In [1]: import numpy as np

In [2]: import numpy.linalg as la

In [3]: np.set_printoptions(suppress=True, linewidth=140)

In [4]: def rnd(a):
   ...:     return np.round(a, 2) + 0
   ...: 

In [5]: Y = np.array([[1, 2, 1], [0, 3, 2]])

In [6]: W0 = Y.T @ Y

In [7]: print(W0)
[[ 1  2  1]
 [ 2 13  8]
 [ 1  8  5]]

In [8]: print(la.cond(W0) > 100)
True

In [9]: print(np.argsort(-la.norm(W0, axis=0).round(6), kind="stable")[:3])
[1 2 0]

In [10]: left, sig, Vh = la.svd(W0)

In [11]: evecs = Vh[:(sig > 1e-8).sum()]

In [12]: rng = np.random.default_rng(534)

In [13]: vec = W0[0] + -3 * W0[1] + rng.integers(2) * np.eye(3)[2]

In [14]: print(vec)
[ -5. -37. -22.]

In [15]: print(rnd(evecs.T @ evecs))
[[ 0.93  0.14 -0.21]
 [ 0.14  0.71  0.43]
 [-0.21  0.43  0.36]]

In [16]: hat = np.triu(np.array([[-3, 0, -2], [-1, 1, 2], [-2, -2, 0]]), 1) + np.eye(3)

In [17]: Y = hat @ W0 @ la.inv(hat)

In [18]: print(Y)
[[ -1. -14.  17.]
 [  4.  29. -32.]
 [  1.   8.  -9.]]

In [19]: print(np.trace(Y), np.trace(W0))
19.0 19

In [20]: print(la.matrix_rank(Y))
2

In [21]: print(rnd(np.poly(Y)))
[  1. -19.  14.   0.]

In [22]: X = np.loadtxt("case0.csv", delimiter=",")

In [23]: print(X)
[[ 0. -5.  0.  6.]
 [ 5.  0. -6.  1.]
 [ 0.  6.  0. -6.]
 [-6. -1.  6.  0.]]

In [24]: print(rnd(la.det(X[::-1])))
36.0

In [25]: print(rnd(la.det(X.T)))
36.0

In [26]: print(rnd(la.eigvals(X).sum().real))
0.0

In [27]: left, sig, Vh = la.svd(X)

In [28]: print(np.argmax(sig[:-1] / (sig[1:] + 1e-6)) + 1)
2

In [29]: Y = left[:, :2] @ np.diag(sig[:2]) @ Vh[:2]

In [30]: print(la.matrix_rank(Y))
2

In [31]: print(rnd(la.norm(X - Y) / la.norm(X)))
0.04

In [32]: print(la.matrix_rank(X, rtol=0.05))
2

In [33]: Y = X / la.norm(X, axis=1, keepdims=True)

In [34]: C2 = Y @ Y.T

In [35]: print((C2 - 2 * np.eye(4)).round(6).argmax(axis=1))
[1 0 3 0]

In [36]: print((np.abs(C2) > 0.9).astype(int))
[[1 0 1 0]
 [0 1 0 1]
 [1 0 1 0]
 [0 1 0 1]]

In [37]: print(np.argwhere(np.triu(np.abs(C2) > 0.95, 1)))
[[0 2]
 [1 3]]

In [38]: print(rnd(np.degrees(np.arccos(np.clip(C2[2, 1], -1, 1)))))
95.15

In [39]: print(rnd(C2))
[[ 1.    0.1  -1.    0.07]
 [ 0.1   1.   -0.09 -0.98]
 [-1.   -0.09  1.   -0.08]
 [ 0.07 -0.98 -0.08  1.  ]]

In [40]: vec = np.array([-2, -1, -4, -5])

In [41]: print(vec @ X @ vec)
0.0

In [42]: print(rnd(la.det(X)))
36.0

In [43]: print(rnd(la.eigvals(X).real))
[0. 0. 0. 0.]

In [44]: print(rnd(la.svd(X, compute_uv=False)))
[11.56 11.56  0.52  0.52]

In [45]: q = la.solve(np.eye(4) - X, np.eye(4) + X)

In [46]: print(rnd(la.det(q)))
1.0

In [47]: print(rnd(q @ q.T))
[[1. 0. 0. 0.]
 [0. 1. 0. 0.]
 [0. 0. 1. 0.]
 [0. 0. 0. 1.]]

In [48]: t = np.radians(135)

In [49]: r_ = np.eye(4)

In [50]: r_[2, 2] = r_[1, 1] = np.cos(t)

In [51]: r_[2, 1], r_[1, 2] = -np.sin(t), np.sin(t)

In [52]: print(rnd(r_))
[[ 1.    0.    0.    0.  ]
 [ 0.   -0.71  0.71  0.  ]
 [ 0.   -0.71 -0.71  0.  ]
 [ 0.    0.    0.    1.  ]]

In [53]: Y = X @ r_.T

In [54]: print(rnd(Y))
[[ 0.    3.54  3.54  6.  ]
 [ 5.   -4.24  4.24  1.  ]
 [ 0.   -4.24 -4.24 -6.  ]
 [-6.    4.95 -3.54  0.  ]]

In [55]: print(np.allclose(la.norm(X, axis=1), la.norm(Y, axis=1)))
True

In [56]: E = np.load("out5.npy")

In [57]: print(E)
[[ 0.  0. -1.]
 [ 0.  0. -1.]
 [-1. -1.  0.]]

In [58]: print(rnd(np.trace(la.pinv(E) @ E)))
2.0

In [59]: print(la.lstsq(E[:-1].T, E[-1])[2])
1

In [60]: print(np.abs(np.diag(la.qr(E)[1])) > 1e-9)
[ True False  True]

In [61]: print(np.unique(E.round(6), axis=0).shape)
(2, 3)

In [62]: Y = np.array([[0, 0], [1, 1], [0, 2]])

In [63]: print(np.einsum("ik,kj->ji", E, Y))
[[ 0.  0. -1.]
 [-2. -2. -1.]]

In [64]: print(np.einsum("ij->j", E))
[-1. -1. -2.]

In [65]: print(la.matrix_rank(E @ Y))
2

In [66]: print(np.vstack([E, Y.T]).shape)
(5, 3)

In [67]: q, _ = la.qr(np.array([[0.5, 0.5, 0.8], [0.6, 1.3, -2.4], [-1.1, 0.4, 2.3]]))

In [68]: evals = np.array([2, 1, 0])

In [69]: F = q @ np.diag(evals) @ q.T

In [70]: print(rnd(F))
[[ 0.33  0.53 -0.47]
 [ 0.53  1.04 -0.29]
 [-0.47 -0.29  1.63]]

In [71]: labels = rng.permutation(3)

In [72]: print(labels)
[2 1 0]

In [73]: Y = F[labels][:, labels]

In [74]: print(rnd(np.sort(np.abs(la.eigvals(Y)))))
[0. 1. 2.]

In [75]: print(rnd(Y))
[[ 1.63 -0.29 -0.47]
 [-0.29  1.04  0.53]
 [-0.47  0.53  0.33]]

In [76]: print(rnd(np.trace(Y)))
3.0

In [77]: print(rnd(np.diag(Y)))
[1.63 1.04 0.33]
